% python3 -q
>>> import numpy as np
>>> np.set_printoptions(suppress=True, linewidth=140)
>>> feats = np.load("sample2.npy")
>>> feats
array([[-0.3,  0.4,  1.5, -1.8, -0.5,  0.2, -0.3,  1.3],
       [ 1.5,  0.4,  0.4,  0.3,  0.4, -0.1,  1.2,  1.2],
       [-0.3, -0.9,  0.5, -0.2, -0.1,  1.1,  0.3, -0.9],
       [ 1.4,  0.2,  0.7,  0.3,  0. , -0.2,  0.9,  1.2],
       [ 0.3, -0.8, -2.4, -0.6,  0.5, -0.3, -0.5,  1. ]])
>>> np.count_nonzero(feats)
np.int64(39)
>>> round(np.linalg.norm(feats), 1)
np.float64(5.5)
>>> np.linalg.matrix_rank(feats)
np.int64(5)
>>> np.round(feats.sum(axis=0), 1)
array([ 2.6, -0.7,  0.7, -2. ,  0.3,  0.7,  1.6,  3.8])
>>> np.unravel_index(np.abs(feats).argmax(), feats.shape)
(np.int64(4), np.int64(2))
>>> feats.shape
(5, 8)
>>> f = np.array([4, 7])
>>> np.round(np.correlate(feats[1], feats[0], "full"), 1)
array([ 2. ,  0.1,  0.7, -0.4, -2.4,  1.1,  2. ,  0.8, -0.3,  0.4, -2.8, -0.5,  2.3,  0.1, -0.4])
>>> np.polyval(f, feats[1])
array([13. ,  8.6,  8.6,  8.2,  8.6,  6.6, 11.8, 11.8])
>>> np.round(np.convolve(feats[1], f), 1)
array([ 6. , 12.1,  4.4,  4. ,  3.7,  2.4,  4.1, 13.2,  8.4])
>>> def softmax(z):
...     e = np.exp(z - z.max(axis=-1, keepdims=True))
...     return e / e.sum(axis=-1, keepdims=True)
... 
>>> np.round(softmax(10 * feats[4]), 1) + 0
array([0., 0., 0., 0., 0., 0., 0., 1.])
>>> att = feats @ feats.T / np.sqrt(8)
>>> np.round(softmax(att), 1) + 0
array([[0.8, 0.1, 0. , 0.1, 0. ],
       [0.1, 0.5, 0. , 0.4, 0.1],
       [0.2, 0.1, 0.5, 0.1, 0.1],
       [0.1, 0.4, 0. , 0.4, 0.1],
       [0. , 0. , 0. , 0. , 0.9]])
>>> softmax(att).round(6).argmax(axis=1)
array([0, 1, 2, 1, 4])
>>> f, v = feats[2], feats[4]
>>> round(float(f @ f), 1)
3.3
>>> round(f @ v, 1)
np.float64(-1.9)
>>> p = (f @ v) / (f @ f) * f
>>> np.linalg.matrix_rank(np.outer(f, v))
np.int64(1)
>>> np.round(np.outer(f, v), 1) + 0
array([[-0.1,  0.2,  0.7,  0.2, -0.2,  0.1,  0.2, -0.3],
       [-0.3,  0.7,  2.2,  0.5, -0.4,  0.3,  0.4, -0.9],
       [ 0.2, -0.4, -1.2, -0.3,  0.2, -0.2, -0.2,  0.5],
       [-0.1,  0.2,  0.5,  0.1, -0.1,  0.1,  0.1, -0.2],
       [ 0. ,  0.1,  0.2,  0.1,  0. ,  0. ,  0. , -0.1],
       [ 0.3, -0.9, -2.6, -0.7,  0.6, -0.3, -0.6,  1.1],
       [ 0.1, -0.2, -0.7, -0.2,  0.2, -0.1, -0.2,  0.3],
       [-0.3,  0.7,  2.2,  0.5, -0.4,  0.3,  0.4, -0.9]])
>>> round(float((v - p) @ f), 1)
-0.0
>>> data = np.load("out6.npy")
>>> data
array([[-2,  1, -2,  1, -2,  1],
       [-2, -1, -2, -1, -2, -1],
       [ 2,  1,  2,  1,  2,  1],
       [-2,  1, -2,  1, -2,  1],
       [-2, -1, -2, -1, -2, -1],
       [ 2,  1,  2,  1,  2,  1]])
>>> [round(float(x), 1) for x in np.linalg.svd(data, compute_uv=False)[:3]]
[8.6, 3.9, 0.0]
>>> U, sigma, Vh = np.linalg.svd(data)
>>> vecs = Vh[:(sigma > 1e-8).sum()]
>>> rng = np.random.default_rng(923)
>>> vec = data[5] + 5 * data[3] + rng.integers(2) * np.eye(6)[5]
>>> vec
array([-8.,  6., -8.,  6., -8.,  7.])
>>> np.linalg.matrix_rank(np.vstack([data, vec]))
np.int64(3)
>>> np.round(np.diag(vecs.T @ vecs), 1)
array([0.3, 0.3, 0.3, 0.3, 0.3, 0.3])
>>> r = np.linalg.matrix_rank(data)
>>> r
np.int64(2)
>>> null = np.linalg.svd(data)[2][r:].T
>>> np.allclose(data @ null, 0)
True
>>> [int(np.linalg.matrix_rank(data[:i])) for i in range(1, len(data) + 1)]
[1, 2, 2, 2, 2, 2]
>>> [int(np.linalg.matrix_rank(np.delete(data, i, axis=0))) for i in range(6)]
[2, 2, 2, 2, 2, 2]
>>> np.linalg.matrix_rank(data.T @ data), np.linalg.matrix_rank(data @ data.T)
(np.int64(2), np.int64(2))
>>> np.round(null @ null.T, 1) + 0
array([[ 0.7,  0. , -0.3,  0. , -0.3,  0. ],
       [ 0. ,  0.7,  0. , -0.3,  0. , -0.3],
       [-0.3,  0. ,  0.7,  0. , -0.3,  0. ],
       [ 0. , -0.3,  0. ,  0.7,  0. , -0.3],
       [-0.3,  0. , -0.3,  0. ,  0.7,  0. ],
       [ 0. , -0.3,  0. , -0.3,  0. ,  0.7]])
>>> np.round(data @ null, 1) + 0
array([[0., 0., 0., 0.],
       [0., 0., 0., 0.],
       [0., 0., 0., 0.],
       [0., 0., 0., 0.],
       [0., 0., 0., 0.],
       [0., 0., 0., 0.]])
>>> B = data[0, 0] * data[1:] - np.outer(data[1:, 0], data[0])
>>> B
array([[ 0,  4,  0,  4,  0,  4],
       [ 0, -4,  0, -4,  0, -4],
       [ 0,  0,  0,  0,  0,  0],
       [ 0,  4,  0,  4,  0,  4],
       [ 0, -4,  0, -4,  0, -4]])
>>> np.flatnonzero(~B.round(6).any(axis=1))
array([2])
>>> f = np.array([-1, -3])
>>> np.convolve(data[3], f)
array([ 2,  5, -1,  5, -1,  5, -3])
>>> np.array([np.convolve(row, f, "same") for row in data])
array([[ 2,  5, -1,  5, -1,  5],
       [ 2,  7,  5,  7,  5,  7],
       [-2, -7, -5, -7, -5, -7],
       [ 2,  5, -1,  5, -1,  5],
       [ 2,  7,  5,  7,  5,  7],
       [-2, -7, -5, -7, -5, -7]])
>>> f = np.array([-4, 2, 2, -2])
>>> F = np.array([np.roll(f, i) for i in range(4)])
>>> F
array([[-4,  2,  2, -2],
       [-2, -4,  2,  2],
       [ 2, -2, -4,  2],
       [ 2,  2, -2, -4]])
>>> (F @ F)[0]
array([ 12, -24,  -8,  24])
>>> F @ np.ones(4)
array([-2., -2., -2., -2.])
>>> np.round(np.sort(np.abs(np.fft.fft(F[0]))), 1), np.round(np.sort(np.linalg.svd(F, compute_uv=False)), 1)
(array([2. , 2. , 7.2, 7.2]), array([2. , 2. , 7.2, 7.2]))
>>> F @ (-1.0) ** np.arange(4)
array([-2.,  2., -2.,  2.])
